In [1]: import numpy as np

In [2]: np.set_printoptions(precision=3, suppress=True, linewidth=120)

In [3]: A = np.loadtxt("block9.csv", delimiter=",")

In [4]: A
Out[4]: 
array([[ 0.814, -0.309,  0.186,  0.186,  0.186,  0.062, -0.062,  0.186, -0.309],
       [-0.309,  0.485,  0.309,  0.309,  0.309,  0.103, -0.103,  0.309, -0.515],
       [ 0.186,  0.309,  0.814, -0.186, -0.186, -0.062,  0.062, -0.186,  0.309],
       [ 0.186,  0.309, -0.186,  0.814, -0.186, -0.062,  0.062, -0.186,  0.309],
       [ 0.186,  0.309, -0.186, -0.186,  0.814, -0.062,  0.062, -0.186,  0.309],
       [ 0.062,  0.103, -0.062, -0.062, -0.062,  0.979,  0.021, -0.062,  0.103],
       [-0.062, -0.103,  0.062,  0.062,  0.062,  0.021,  0.979,  0.062, -0.103],
       [ 0.186,  0.309, -0.186, -0.186, -0.186, -0.062,  0.062,  0.814,  0.309],
       [-0.309, -0.515,  0.309,  0.309,  0.309,  0.103, -0.103,  0.309,  0.485]])

In [5]: np.linalg.svd(A, compute_uv=False)
Out[5]: array([1., 1., 1., 1., 1., 1., 1., 1., 1.])

In [6]: np.round(A[:, 0] @ A[:, 2], 3)
Out[6]: np.float64(-0.0)

In [7]: np.linalg.norm(A, axis=0)
Out[7]: array([1., 1., 1., 1., 1., 1., 1., 1., 1.])

In [8]: np.round(A @ A.T, 3) + 0
Out[8]: 
array([[1., 0., 0., 0., 0., 0., 0., 0., 0.],
       [0., 1., 0., 0., 0., 0., 0., 0., 0.],
       [0., 0., 1., 0., 0., 0., 0., 0., 0.],
       [0., 0., 0., 1., 0., 0., 0., 0., 0.],
       [0., 0., 0., 0., 1., 0., 0., 0., 0.],
       [0., 0., 0., 0., 0., 1., 0., 0., 0.],
       [0., 0., 0., 0., 0., 0., 1., 0., 0.],
       [0., 0., 0., 0., 0., 0., 0., 1., 0.],
       [0., 0., 0., 0., 0., 0., 0., 0., 1.]])

In [9]: np.linalg.pinv(A)
Out[9]: 
array([[ 0.814, -0.309,  0.186,  0.186,  0.186,  0.062, -0.062,  0.186, -0.309],
       [-0.309,  0.485,  0.309,  0.309,  0.309,  0.103, -0.103,  0.309, -0.515],
       [ 0.186,  0.309,  0.814, -0.186, -0.186, -0.062,  0.062, -0.186,  0.309],
       [ 0.186,  0.309, -0.186,  0.814, -0.186, -0.062,  0.062, -0.186,  0.309],
       [ 0.186,  0.309, -0.186, -0.186,  0.814, -0.062,  0.062, -0.186,  0.309],
       [ 0.062,  0.103, -0.062, -0.062, -0.062,  0.979,  0.021, -0.062,  0.103],
       [-0.062, -0.103,  0.062,  0.062,  0.062,  0.021,  0.979,  0.062, -0.103],
       [ 0.186,  0.309, -0.186, -0.186, -0.186, -0.062,  0.062,  0.814,  0.309],
       [-0.309, -0.515,  0.309,  0.309,  0.309,  0.103, -0.103,  0.309,  0.485]])

In [10]: f, v = A[1], A[0]

In [11]: print(f @ f)
1.0

In [12]: np.round(f @ v, 3)
Out[12]: np.float64(-0.0)

In [13]: pr = (f @ v) / (f @ f) * f

In [14]: v - pr
Out[14]: array([ 0.814, -0.309,  0.186,  0.186,  0.186,  0.062, -0.062,  0.186, -0.309])

In [15]: np.linalg.matrix_rank(np.outer(f, v))
Out[15]: np.int64(1)

In [16]: pr.round(3) + 0
Out[16]: array([0., 0., 0., 0., 0., 0., 0., 0., 0.])

In [17]: f = np.array([4, 5, 0, 3, 3, 5, 3, 4, 1])

In [18]: out = A + np.outer(f, np.eye(9)[3])

In [19]: out
Out[19]: 
array([[ 0.814, -0.309,  0.186,  4.186,  0.186,  0.062, -0.062,  0.186, -0.309],
       [-0.309,  0.485,  0.309,  5.309,  0.309,  0.103, -0.103,  0.309, -0.515],
       [ 0.186,  0.309,  0.814, -0.186, -0.186, -0.062,  0.062, -0.186,  0.309],
       [ 0.186,  0.309, -0.186,  3.814, -0.186, -0.062,  0.062, -0.186,  0.309],
       [ 0.186,  0.309, -0.186,  2.814,  0.814, -0.062,  0.062, -0.186,  0.309],
       [ 0.062,  0.103, -0.062,  4.938, -0.062,  0.979,  0.021, -0.062,  0.103],
       [-0.062, -0.103,  0.062,  3.062,  0.062,  0.021,  0.979,  0.062, -0.103],
       [ 0.186,  0.309, -0.186,  3.814, -0.186, -0.062,  0.062,  0.814,  0.309],
       [-0.309, -0.515,  0.309,  1.309,  0.309,  0.103, -0.103,  0.309,  0.485]])

In [20]: print(round(float(np.linalg.det(out) / np.linalg.det(A)), 3), round(1 + np.linalg.solve(A, f)[3], 3))
4.619 4.619

In [21]: np.linalg.matrix_rank(np.linalg.inv(out) - np.linalg.inv(A), tol=1e-8)
Out[21]: np.int64(1)

In [22]: vec = np.array([2, 1, 1, 1, 1, 1, -2, 0, -1])

In [23]: rhs = out @ vec

In [24]: b, lr = np.zeros(9), 1 / np.linalg.norm(out, 2) ** 2

In [25]: for i in range(200):
    ...:     b -= lr * out.T @ (out @ b - rhs)
    ...:     if i % 50 == 0: print(i, round(np.linalg.norm(out @ b - rhs), 3))
    ...: 
0 3.311
50 2.206
100 1.491
150 1.033

In [26]: print(b)
[ 1.37   0.51   0.767  1.086  0.537  0.416 -1.844 -0.354 -0.813]

In [27]: w1 = np.array([[-1, -3, 3],
    ...:     [0, -2, 1],
    ...:     [-3, 2, -1],
    ...:     [-2, -1, 0],
    ...:     [-3, 3, -3],
    ...:     [-2, -1, -2],
    ...:     [1, 3, -2],
    ...:     [3, 0, 0],
    ...:     [2, 0, -3]])

In [28]: b = np.array([4, 0, 2])

In [29]: hid = np.maximum(A @ w1 + b, 0)

In [30]: (hid > 0).astype(int)
Out[30]: 
array([[1, 0, 1],
       [1, 1, 1],
       [1, 1, 1],
       [1, 0, 1],
       [1, 1, 0],
       [1, 0, 1],
       [1, 1, 0],
       [1, 0, 1],
       [1, 1, 0]])

In [31]: print(np.linalg.matrix_rank(hid))
3

In [32]: Z = np.array([[0, 2, 2], [2, 0, 2], [3, 1, 1]])

In [33]: (hid @ Z).round(6).argmax(axis=1)
Out[33]: array([0, 0, 2, 1, 2, 1, 2, 1, 2])

In [34]: F = np.loadtxt("m.csv", delimiter=",")

In [35]: F
Out[35]: 
array([[ -1.817,   7.094,  10.364,   1.395,  -4.841,  -0.515,  -6.208,   4.356,  10.829,  -3.745,   1.844],
       [ 14.594,   6.647,   2.325,   6.378,  13.534,  22.73 ,  23.348,  18.17 ,  13.37 ,   9.637,  11.626],
       [-21.925,  -9.914,  -4.259, -15.727, -19.134, -22.66 , -27.039, -19.442, -18.661, -11.962, -13.267],
       [ -5.287,   1.085,   4.635,  -0.969, -10.008,  -7.187,  -8.369,  -2.394,   3.642,  -5.35 ,  -1.851],
       [  3.835,   3.103,   2.69 ,   1.737,   1.587,   7.253,   6.817,   7.022,   6.973,   1.988,   4.309],
       [  1.435,  -1.935,  -3.262,  -2.225,   1.339,   5.742,   6.98 ,   3.02 ,  -1.098,   2.427,   1.976],
       [  7.401,  11.016,   9.49 ,   1.736,  11.866,  19.013,   9.275,  16.65 ,  13.45 ,   5.091,   9.17 ],
       [-12.197,  -2.519,  -0.319, -12.568,  -4.27 ,  -4.415, -13.93 ,  -5.626, -10.248,  -4.64 ,  -5.119],
       [  4.878,   9.539,   9.271,   1.633,   7.082,  13.431,   5.269,  12.988,  12.37 ,   2.704,   7.041],
       [ -6.609,  -6.669,  -7.682, -11.175,   0.238,   1.479,  -1.467,  -3.747, -13.184,   0.361,  -2.972],
       [  9.152,   2.122,   0.07 ,   5.509,   3.526,  10.871,  15.784,   9.637,   9.222,   4.988,   6.754],
       [ -1.231,  11.715,  12.805,  -4.233,   7.961,  12.336,  -4.858,  11.644,   9.171,   0.176,   4.886],
       [ -3.319,  -5.612,  -4.749,  -2.581,  -7.911,  -5.079,   0.016,  -4.457,  -4.076,  -1.91 ,  -2.28 ],
       [ -8.471,  -2.078,  -0.679,  -9.443,  -3.069,  -1.932,  -8.522,  -3.222,  -7.202,  -2.918,  -3.156],
       [ -0.188,   0.548,  -0.101,  -3.6  ,   2.344,   6.354,   3.127,   3.988,  -0.097,   1.519,   1.96 ],
       [ -2.166,  -0.407,   1.218,  -0.735,  -6.133,  -2.525,  -1.601,  -0.415,   2.18 ,  -2.259,  -0.278],
       [ -5.658,   1.476,   3.013,  -6.289,  -1.653,   0.71 ,  -6.647,   0.555,  -1.291,  -2.329,  -0.837],
       [  0.512,  -2.429,  -2.226,   0.219,  -4.462,  -0.171,   4.248,   0.297,   1.03 ,  -0.044,   0.679],
       [-11.97 ,  -5.644,  -2.545,  -9.247, -11.114, -11.155, -13.394,  -9.633,  -9.689,  -6.351,  -6.655],
       [ 16.764,  16.383,  12.959,   8.618,  18.876,  29.442,  20.956,  26.439,  23.857,   9.778,  15.641],
       [  1.731,   0.234,   1.23 ,   2.97 ,  -5.491,  -0.5  ,   3.737,   1.985,   5.959,  -0.749,   1.739],
       [  4.954,  -6.258,  -7.712,   3.578,  -4.876,   0.646,  13.329,   0.107,   0.483,   2.518,   1.738],
       [  2.47 ,  11.437,  12.275,   0.348,   6.325,  12.034,   0.177,  12.651,  13.047,   0.982,   6.296],
       [  8.273,  -0.273,  -2.288,   5.088,   1.434,   8.356,  15.639,   7.171,   6.814,   4.522,   5.507],
       [ -0.909,  -7.741,  -6.546,   2.128, -12.907,  -9.204,   3.529,  -6.249,  -1.532,  -2.373,  -2.341]])

In [36]: np.linalg.lstsq(F[:-1].T, F[-1])[2]
Out[36]: np.int32(4)

In [37]: np.allclose(F[:-1].T @ np.linalg.lstsq(F[:-1].T, F[-1])[0], F[-1])
Out[37]: True

In [38]: d = np.linalg.norm(F[:, None] - F[None], axis=-1)

In [39]: np.unravel_index(d.round(6).argmax(), d.shape)
Out[39]: (np.int64(2), np.int64(19))

In [40]: (d + 1e9 * np.eye(25)).round(6).argmin(axis=1)
Out[40]: array([15,  6, 18, 15, 14, 14,  8, 13, 22, 13, 23, 22, 24,  7,  5, 17, 13, 20,  7,  1, 17, 17,  8, 10, 12])

In [41]: print(d.shape)
(25, 25)

In [42]: out = F / np.sqrt((F ** 2).mean(axis=1, keepdims=True))

In [43]: print(np.linalg.matrix_rank(out) == np.linalg.matrix_rank(F))
True

In [44]: np.linalg.matrix_rank(F - F.mean(axis=1, keepdims=True))
Out[44]: np.int64(4)

In [45]: rk = np.linalg.matrix_rank(F)

In [46]: rk
Out[46]: np.int64(4)

In [47]: null = np.linalg.svd(F)[2][rk:].T

In [48]: [int(np.linalg.matrix_rank(np.delete(F, i, axis=0))) for i in range(25)]
Out[48]: [4, 4, 4, 4, 4, 4, 4, 4, 4, 4, 4, 4, 4, 4, 4, 4, 4, 4, 4, 4, 4, 4, 4, 4, 4]

In [49]: feats = np.loadtxt("a.csv", delimiter=",")

In [50]: feats
Out[50]: 
array([[ 7.,  9.,  8.,  9.,  0.,  3.,  9.,  5.,  5.,  5.],
       [ 0.,  4.,  0.,  5.,  0.,  0.,  0.,  0.,  6.,  4.],
       [ 0.,  2.,  0.,  5.,  2.,  0.,  2.,  0.,  8.,  0.],
       [ 0.,  0.,  0.,  3.,  5.,  3.,  3.,  0.,  9.,  0.],
       [ 0.,  1.,  0.,  1.,  0.,  0.,  0.,  0.,  0.,  0.],
       [ 4.,  2.,  3.,  3.,  6., 11.,  4.,  5.,  8., 14.],
       [ 0., 13.,  0., 13.,  0.,  0.,  5.,  1.,  5.,  0.],
       [ 9.,  0.,  9.,  1.,  1.,  9.,  8.,  0.,  0.,  0.],
       [ 0.,  7.,  0.,  7.,  3.,  0.,  0.,  4., 11., 13.],
       [ 0.,  0.,  0.,  0.,  0.,  2.,  0.,  0.,  0.,  0.],
       [ 6.,  0.,  5.,  0.,  4., 13.,  4.,  0.,  0.,  0.],
       [ 2.,  0.,  0.,  0.,  0.,  6.,  0.,  0.,  0.,  0.],
       [ 6.,  0.,  7.,  1.,  5., 10.,  7.,  0.,  5.,  0.],
       [ 0.,  0.,  0.,  3.,  7.,  2.,  2.,  0., 12.,  0.],
       [ 5.,  0.,  5.,  0.,  0.,  6.,  5.,  0.,  0.,  0.],
       [ 0.,  0.,  0.,  0.,  2.,  5.,  0.,  1.,  4., 12.],
       [ 1.,  2.,  0.,  3.,  1.,  4.,  2.,  2.,  4.,  7.],
       [ 0.,  0.,  0.,  1.,  4.,  6.,  2.,  0.,  6.,  4.],
       [ 4.,  0.,  4.,  0.,  0.,  6.,  4.,  0.,  0.,  0.],
       [ 0.,  0.,  0.,  0.,  0.,  0.,  0.,  0.,  0.,  0.],
       [ 0.,  0.,  0.,  0.,  4., 11.,  0.,  0.,  2.,  8.],
       [ 2.,  0.,  4.,  0.,  0.,  1.,  5.,  0.,  0.,  0.],
       [ 4.,  0.,  5.,  0.,  1.,  6.,  5.,  0.,  0.,  0.],
       [ 0.,  1.,  0.,  3.,  0.,  0.,  0.,  0.,  5.,  1.],
       [ 0.,  6.,  0.,  7.,  0.,  0.,  0.,  0.,  0.,  0.],
       [ 0.,  6.,  0.,  7.,  0.,  0.,  2.,  0.,  4.,  0.],
       [ 0.,  0.,  0.,  0.,  0.,  0.,  0.,  0.,  0.,  0.],
       [ 0.,  0.,  0.,  0.,  4., 11.,  0.,  0.,  1.,  5.],
       [ 1.,  0.,  0.,  0.,  5., 11.,  0.,  0.,  4.,  8.],
       [ 8., 11., 10., 11.,  5.,  7., 11.,  8., 11., 11.],
       [ 0.,  0.,  0.,  1.,  0.,  0.,  2.,  0.,  0.,  0.],
       [ 8.,  5.,  7.,  5.,  0.,  6.,  7.,  4.,  1.,  6.],
       [ 3.,  0.,  0.,  0.,  0.,  6.,  0.,  0.,  0.,  0.],
       [ 1.,  9.,  2.,  9.,  4.,  3.,  5.,  6., 11., 12.],
       [11.,  4., 11.,  5.,  5., 13., 10.,  6.,  6., 10.],
       [ 5.,  1.,  8.,  5.,  8.,  9.,  9.,  2., 11.,  2.],
       [ 0.,  0.,  0.,  0.,  4.,  5.,  0.,  0.,  3.,  0.]])

In [51]: cen = feats - feats.mean(axis=0)

In [52]: U, s, vt = np.linalg.svd(cen, full_matrices=False)

In [53]: s ** 2 / (s ** 2).sum()
Out[53]: array([0.42 , 0.27 , 0.174, 0.085, 0.035, 0.006, 0.005, 0.003, 0.001, 0.001])

In [54]: np.abs(vt[-1])
Out[54]: array([0.523, 0.266, 0.455, 0.248, 0.37 , 0.235, 0.213, 0.356, 0.098, 0.116])

In [55]: s
Out[55]: array([43.624, 34.943, 28.072, 19.648, 12.592,  5.364,  4.565,  3.592,  2.484,  1.966])

In [56]: np.abs(vt[0]).argmax()
Out[56]: np.int64(9)

In [57]: print(vt[0] * np.sign(vt[0, np.abs(vt[0]).argmax()]))
[0.286 0.303 0.338 0.314 0.177 0.251 0.358 0.273 0.352 0.439]

In [58]: round(float((s ** 2).sum() ** 2 / (s ** 4).sum()), 3)
Out[58]: 3.472

In [59]: np.round(cen.mean(axis=0), 3) + 0
Out[59]: array([0., 0., 0., 0., 0., 0., 0., 0., 0., 0.])

In [60]: np.abs(U[:, 0]).argmax()
Out[60]: np.int64(29)

In [61]: np.linalg.matrix_rank(cen)
Out[61]: np.int64(10)

In [62]: cen = feats - feats.mean(axis=0)

In [63]: vecs = np.linalg.svd(cen)[2][:5]

In [64]: out = cen - cen @ vecs.T @ vecs

In [65]: out.std(axis=0)
Out[65]: array([0.59 , 0.281, 0.396, 0.315, 0.538, 0.19 , 0.622, 0.621, 0.365, 0.215])

In [66]: np.linalg.norm(out, axis=1).round(6).argmax()
Out[66]: np.int64(32)

In [67]: (cen @ vecs.T).std(axis=0)
Out[67]: array([7.172, 5.745, 4.615, 3.23 , 2.07 ])

In [68]: np.round(np.linalg.norm(out) / np.linalg.norm(cen), 3)
Out[68]: np.float64(0.127)

In [69]: np.diag(vecs.T @ vecs)
Out[69]: array([0.29 , 0.552, 0.394, 0.459, 0.331, 0.874, 0.329, 0.134, 0.738, 0.897])

In [70]: out = np.array([[3, 5, 4],
    ...:     [2, 0, 2],
    ...:     [5, 2, 0],
    ...:     [2, 5, 0],
    ...:     [4, 4, 0],
    ...:     [1, 5, 2],
    ...:     [0, 5, 4],
    ...:     [3, 5, 1],
    ...:     [0, 2, 3],
    ...:     [0, 2, 1]])

In [71]: feats @ out
Out[71]: 
array([[115., 201., 113.],
       [ 18.,  45.,  30.],
       [ 22.,  59.,  36.],
       [ 29.,  83.,  45.],
       [  4.,   5.,   2.],
       [ 87., 209., 101.],
       [ 55., 105.,  62.],
       [ 87., 157.,  86.],
       [ 52., 115.,  64.],
       [  2.,  10.,   4.],
       [ 72., 141.,  66.],
       [ 12.,  40.,  20.],
       [ 85., 164.,  87.],
       [ 36.,  87.,  48.],
       [ 46.,  90.,  52.],
       [ 16.,  70.,  35.],
       [ 27.,  86.,  45.],
       [ 24.,  81.,  42.],
       [ 38.,  78.,  44.],
       [  0.,   0.,   0.],
       [ 27.,  91.,  36.],
       [ 27.,  48.,  30.],
       [ 47.,  89.,  48.],
       [  8.,  27.,  18.],
       [ 26.,  35.,  12.],
       [ 26.,  53.,  32.],
       [  0.,   0.,   0.],
       [ 27.,  83.,  30.],
       [ 34., 104.,  46.],
       [169., 309., 164.],
       [  2.,  15.,   8.],
       [ 97., 178.,  95.],
       [ 15.,  45.,  24.],
       [ 86., 186.,  99.],
       [157., 299., 152.],
       [114., 224., 113.],
       [ 21.,  47.,  19.]])

In [72]: out.T @ feats.T
Out[72]: 
array([[115.,  18.,  22.,  29.,   4.,  87.,  55.,  87.,  52.,   2.,  72.,  12.,  85.,  36.,  46.,  16.,  27.,  24.,
         38.,   0.,  27.,  27.,  47.,   8.,  26.,  26.,   0.,  27.,  34., 169.,   2.,  97.,  15.,  86., 157., 114.,
         21.],
       [201.,  45.,  59.,  83.,   5., 209., 105., 157., 115.,  10., 141.,  40., 164.,  87.,  90.,  70.,  86.,  81.,
         78.,   0.,  91.,  48.,  89.,  27.,  35.,  53.,   0.,  83., 104., 309.,  15., 178.,  45., 186., 299., 224.,
         47.],
       [113.,  30.,  36.,  45.,   2., 101.,  62.,  86.,  64.,   4.,  66.,  20.,  87.,  48.,  52.,  35.,  45.,  42.,
         44.,   0.,  36.,  30.,  48.,  18.,  12.,  32.,   0.,  30.,  46., 164.,   8.,  95.,  24.,  99., 152., 113.,
         19.]])

In [73]: np.linalg.matrix_rank(np.vstack([feats, out.T]))
Out[73]: np.int64(10)

In [74]: print(np.einsum("ik,kj->ji", feats, out))
[[115.  18.  22.  29.   4.  87.  55.  87.  52.   2.  72.  12.  85.  36.  46.  16.  27.  24.  38.   0.  27.  27.  47.
    8.  26.  26.   0.  27.  34. 169.   2.  97.  15.  86. 157. 114.  21.]
 [201.  45.  59.  83.   5. 209. 105. 157. 115.  10. 141.  40. 164.  87.  90.  70.  86.  81.  78.   0.  91.  48.  89.
   27.  35.  53.   0.  83. 104. 309.  15. 178.  45. 186. 299. 224.  47.]
 [113.  30.  36.  45.   2. 101.  62.  86.  64.   4.  66.  20.  87.  48.  52.  35.  45.  42.  44.   0.  36.  30.  48.
   18.  12.  32.   0.  30.  46. 164.   8.  95.  24.  99. 152. 113.  19.]]
